>>> import numpy as np
>>> from numpy import linalg as LA
>>> np.set_printoptions(precision=1, suppress=True, linewidth=160, legacy="1.25")
>>> def tidy(a):
...     return np.round(a, 1) + 0
... 
>>> mat = np.array([[1, 3, 2], [0, 0, 2], [4, 4, 1]])
>>> print(mat)
[[1 3 2]
 [0 0 2]
 [4 4 1]]
>>> t = np.radians(180)
>>> Rm = np.eye(3)
>>> Rm[1, 1] = Rm[0, 0] = np.cos(t)
>>> Rm[1, 0], Rm[0, 1] = -np.sin(t), np.sin(t)
>>> print(tidy(Rm))
[[-1.  0.  0.]
 [ 0. -1.  0.]
 [ 0.  0.  1.]]
>>> B = mat @ Rm.T
>>> print(np.allclose(LA.norm(mat, axis=1), LA.norm(B, axis=1)))
True
>>> print(np.abs(B - mat).max(axis=0))
[8. 8. 0.]
>>> print(tidy(LA.det(Rm)), np.trace(Rm))
1.0 -1.0
>>> print(tidy(LA.svd(mat, compute_uv=False)), tidy(LA.svd(B, compute_uv=False)))
[6.6 2.4 1. ] [6.6 2.4 1. ]
>>> rng = np.random.default_rng(54258)
>>> F = np.triu(rng.random((4, 4)) < 0.6, 1).astype(int)
>>> F = F + F.T
>>> print(F)
[[0 0 1 0]
 [0 0 0 0]
 [1 0 0 0]
 [0 0 0 0]]
>>> # rows 1 and 3 are equal
>>> f = np.array([-3, 1, 5])
>>> B = mat + np.outer(f, np.eye(3)[2])
>>> print(LA.matrix_rank(B - mat))
1
>>> print(tidy(LA.det(B) / LA.det(mat)), tidy(1 + LA.solve(mat, f)[2]))
1.5 1.5
>>> print(B)
[[ 1.  3. -1.]
 [ 0.  0.  3.]
 [ 4.  4.  6.]]
>>> left, s, VT = LA.svd(F)
>>> print(s)
[1. 1. 0. 0.]
>>> B = left[:, :2] @ np.diag(s[:2]) @ VT[:2]
>>> print(tidy(LA.norm(F - B) / LA.norm(F)))
0.0
>>> B = np.array([[1, -3, 1], [3, -1, -3]])
>>> W2 = np.kron(B, F)
>>> print(W2.shape)
(8, 12)
>>> print(LA.matrix_rank(W2))
4
>>> print(tidy(LA.norm(W2, 2)), tidy(LA.norm(B, 2) * LA.norm(F, 2)))
4.5 4.5
>>> print(W2)
[[ 0  0  1  0  0  0 -3  0  0  0  1  0]
 [ 0  0  0  0  0  0  0  0  0  0  0  0]
 [ 1  0  0  0 -3  0  0  0  1  0  0  0]
 [ 0  0  0  0  0  0  0  0  0  0  0  0]
 [ 0  0  3  0  0  0 -1  0  0  0 -3  0]
 [ 0  0  0  0  0  0  0  0  0  0  0  0]
 [ 3  0  0  0 -1  0  0  0 -3  0  0  0]
 [ 0  0  0  0  0  0  0  0  0  0  0  0]]
>>> left, s, VT = LA.svd(W2)
>>> print(np.argmax(s[:-1] / (s[1:] + 1e-6)) + 1)
4
>>> B = left[:, :4] @ np.diag(s[:4]) @ VT[:4]
>>> print(tidy(LA.norm(W2 - B, 2)), s[4])
0.0 0.0
>>> print(LA.matrix_rank(W2, rtol=0.05))
4
>>> print(F @ F)
[[1 0 0 0]
 [0 0 0 0]
 [0 0 1 0]
 [0 0 0 0]]
>>> print((F != 0).astype(int))
[[0 0 1 0]
 [0 0 0 0]
 [1 0 0 0]
 [0 0 0 0]]
>>> data = np.load("w.npy")
>>> print(data)
[[15.4  5.7  5.7 -8.1]
 [-3.4 -3.1 11.5  8.6]]
>>> print(np.unravel_index(np.abs(data).argmax(), data.shape))
(0, 0)
>>> print(data.sum(axis=0))
[12.   2.6 17.2  0.5]
>>> print(tidy(data.sum(axis=1)))
[18.7 13.6]
>>> print(tidy(LA.svd(data, compute_uv=False)))
[20. 14.]
>>> print(np.abs(data).max())
15.4
>>> t = np.radians(30)
>>> Rm = np.eye(4)
>>> Rm[3, 3] = Rm[2, 2] = np.cos(t)
>>> Rm[3, 2], Rm[2, 3] = -np.sin(t), np.sin(t)
>>> print(tidy(Rm))
[[ 1.   0.   0.   0. ]
 [ 0.   1.   0.   0. ]
 [ 0.   0.   0.9  0.5]
 [ 0.   0.  -0.5  0.9]]
>>> B = data @ Rm.T
>>> print(tidy(LA.det(Rm)), tidy(np.trace(Rm)))
1.0 3.7
>>> print(np.allclose(data @ data.T, B @ B.T))
True
>>> print(np.allclose(LA.norm(data, axis=1), LA.norm(B, axis=1)))
True
>>> X = np.load("out14.npy")
>>> print(tidy(X))
[[ 0.5  0.3  0.8 -0.3]
 [ 0.3  0.8 -0.5  0.2]
 [ 0.8 -0.5 -0.1  0.5]
 [-0.3  0.2  0.5  0.8]]
>>> f = np.array([0, 1])
>>> print(tidy(np.correlate(X[0], X[1], "full")))
[ 0.1 -0.1  0.4  0.   0.9  0.  -0.1]
>>> B = LA.inv(X)
>>> print(tidy(LA.slogdet(X)[0]))
-1.0
>>> print(tidy(LA.inv(B)))
[[ 0.5  0.3  0.8 -0.3]
 [ 0.3  0.8 -0.5  0.2]
 [ 0.8 -0.5 -0.1  0.5]
 [-0.3  0.2  0.5  0.8]]
>>> print((np.abs(B) > 1e-9).astype(int))
[[1 1 1 1]
 [1 1 1 1]
 [1 1 1 1]
 [1 1 1 1]]
>>> print(tidy(B))
[[ 0.5  0.3  0.8 -0.3]
 [ 0.3  0.8 -0.5  0.2]
 [ 0.8 -0.5 -0.1  0.5]
 [-0.3  0.2  0.5  0.8]]
>>> P = np.triu(np.array([[5, 4, 2, 8], [2, 0, 5, 0], [8, 4, 8, 1], [2, 0, 0, 3]]), 1) + np.eye(4)
>>> B = P @ X @ LA.inv(P)
>>> print(tidy(P @ X - X @ P))
[[ 0.2  2.  -0.8  3.7]
 [ 3.8 -3.6 -5.   0.1]
 [-0.3 -2.8  1.2 -5.2]
 [ 0.   1.3 -0.3  2.2]]
>>> print(tidy(np.trace(B)), np.trace(X))
2.0 2.0
>>> print(tidy(LA.det(B)))
-1.0
>>> print(tidy(np.poly(B)))
[ 1. -2.  0.  2. -1.]
>>> labels = rng.permutation(4)
>>> B = X[:, labels] * rng.choice([-1, 1], 4)
>>> print(tidy(B))
[[-0.5  0.3 -0.8  0.3]
 [-0.3 -0.2  0.5  0.8]
 [-0.8 -0.5  0.1 -0.5]
 [ 0.3 -0.8 -0.5  0.2]]
>>> left, _, VT = LA.svd(X.T @ B)
>>> print(labels)
[0 3 2 1]
>>> print(tidy(left @ VT))
[[-1.  0.  0.  0.]
 [ 0.  0.  0.  1.]
 [ 0.  0. -1.  0.]
 [ 0. -1.  0.  0.]]
>>> x0 = np.array([0, 3, 1, 3])
>>> target = X @ x0
>>> beta, lr = np.zeros(4), 1 / LA.norm(X, 2) ** 2
>>> for i in range(10):
...     beta -= lr * X.T @ (X @ beta - target)
...     if i % 2 == 0: print(i, round(LA.norm(X @ beta - target), 1))
... 
0 0.0
2 0.0
4 0.0
6 0.0
8 0.0
>>> print(tidy(beta))
[0. 3. 1. 3.]
>>> print(tidy(LA.cond(X)))
1.0
>>> m1 = np.load("run13.npy")
>>> print(m1)
[[ 3 -3 -1]
 [ 6 -4 -4]
 [ 5 -7 -4]
 [ 7 -4 -1]
 [ 7 -6 -3]
 [ 9 -6 -1]
 [12 -3 -2]
 [13 -1 -3]
 [16 -3 -3]
 [19 -3  0]
 [19 -1 -3]
 [19  1 -2]
 [21  0  1]
 [23 -3  4]
 [20 -3  1]]
>>> P = m1 @ LA.solve(m1.T @ m1, m1.T)
>>> print(tidy(np.diag(P)))
[0.  0.2 0.3 0.1 0.2 0.2 0.1 0.2 0.1 0.1 0.2 0.3 0.2 0.5 0.2]
>>> print(np.allclose(P @ P, P))
True
>>> print(np.trace(P))
3.0
>>> print(LA.matrix_rank(np.eye(15) - P))
12
>>> print(tidy(LA.det(F.T)))
0.0
>>> print(tidy(LA.det(F[::-1])))
0.0
>>> J = np.load("x.npy")
>>> print(J)
[[1.  0.2 0. ]
 [0.2 1.  0.2]
 [0.  0.2 1. ]]
>>> # symmetric
>>> print(tidy(np.poly(J)))
[ 1.  -3.   2.9 -0.9]
>>> print(tidy(LA.eigvals(J)))
[0.7 1.  1.3]
>>> print(tidy(LA.det(J[::-1])))
-0.9
>>> print(tidy(LA.det(J.T)))
0.9
>>> print(tidy(LA.det(2 * J)), tidy(LA.det(J)))
7.4 0.9
>>> print(np.kron(np.eye(2, dtype=int), J))
[[1.  0.2 0.  0.  0.  0. ]
 [0.2 1.  0.2 0.  0.  0. ]
 [0.  0.2 1.  0.  0.  0. ]
 [0.  0.  0.  1.  0.2 0. ]
 [0.  0.  0.  0.2 1.  0.2]
 [0.  0.  0.  0.  0.2 1. ]]
>>> arr = np.load("case7.npy")
>>> print(arr)
[[ 0  0  3]
 [-2  0  0]
 [ 0  0  0]]
>>> # rank 2
>>> f = np.array([-3, -2, -2])
>>> print(np.cross(arr[1, :3], arr[2, :3]))
[0 0 0]
>>> print(np.polyval(f, arr[1]))
[-10  -2  -2]
>>> print(np.array([np.convolve(row, f, "same") for row in arr]))
[[ 0 -9 -6]
 [ 4  4  0]
 [ 0  0  0]]
>>> print(np.convolve(arr[1], f))
[6 4 4 0 0]
>>> print(tidy(LA.norm(arr, 2) / LA.norm(arr)))
0.8
>>> print(LA.cond(arr) > 100)
True
>>> print(np.argsort(-LA.norm(arr, axis=0).round(6), kind="stable")[:3])
[2 0 1]
>>> r = LA.matrix_rank(arr)
>>> print(r)
2
>>> null = LA.svd(arr)[2][r:].T
>>> print(arr @ null)
[[0.]
 [0.]
 [0.]]
>>> print(LA.matrix_rank(arr.T @ arr), LA.matrix_rank(arr @ arr.T))
2 2
>>> print(null @ null.T)
[[0. 0. 0.]
 [0. 1. 0.]
 [0. 0. 0.]]
>>> vals, V = LA.eigh(F)
>>> x0 = np.array([3, 2, 1, -2])
>>> print(tidy(LA.eigvalsh(F[1:, 1:])))
[0. 0. 0.]
>>> print(x0 @ F @ x0)
6
>>> M = np.cumsum(np.array([[2, 1, 2],
...     [-2, 1, -2],
...     [1, -1, -1],
...     [-1, 2, -1],
...     [-2, -2, 0],
...     [1, 2, -2],
...     [2, 0, 2],
...     [0, 1, 1],
...     [-1, -2, 1],
...     [2, -1, -1]]), axis=0)
>>> print(M)
[[ 2  1  2]
 [ 0  2  0]
 [ 1  1 -1]
 [ 0  3 -2]
 [-2  1 -2]
 [-1  3 -4]
 [ 1  3 -2]
 [ 1  4 -1]
 [ 0  2  0]
 [ 2  1 -1]]
>>> x0 = np.array([1, 3, 2])
>>> target = mat @ x0
>>> beta, lr = np.zeros(3), 1 / LA.norm(mat, 2) ** 2
>>> for i in range(30):
...     beta -= lr * mat.T @ (mat @ beta - target)
...     if i % 5 == 0: print(i, round(LA.norm(mat @ beta - target), 1))
... 
0 2.8
5 1.5
10 0.8
15 0.6
20 0.4
25 0.4
>>> print(tidy(beta))
[1.2 2.8 2.1]
>>> print(tidy(LA.cond(mat)))
6.6
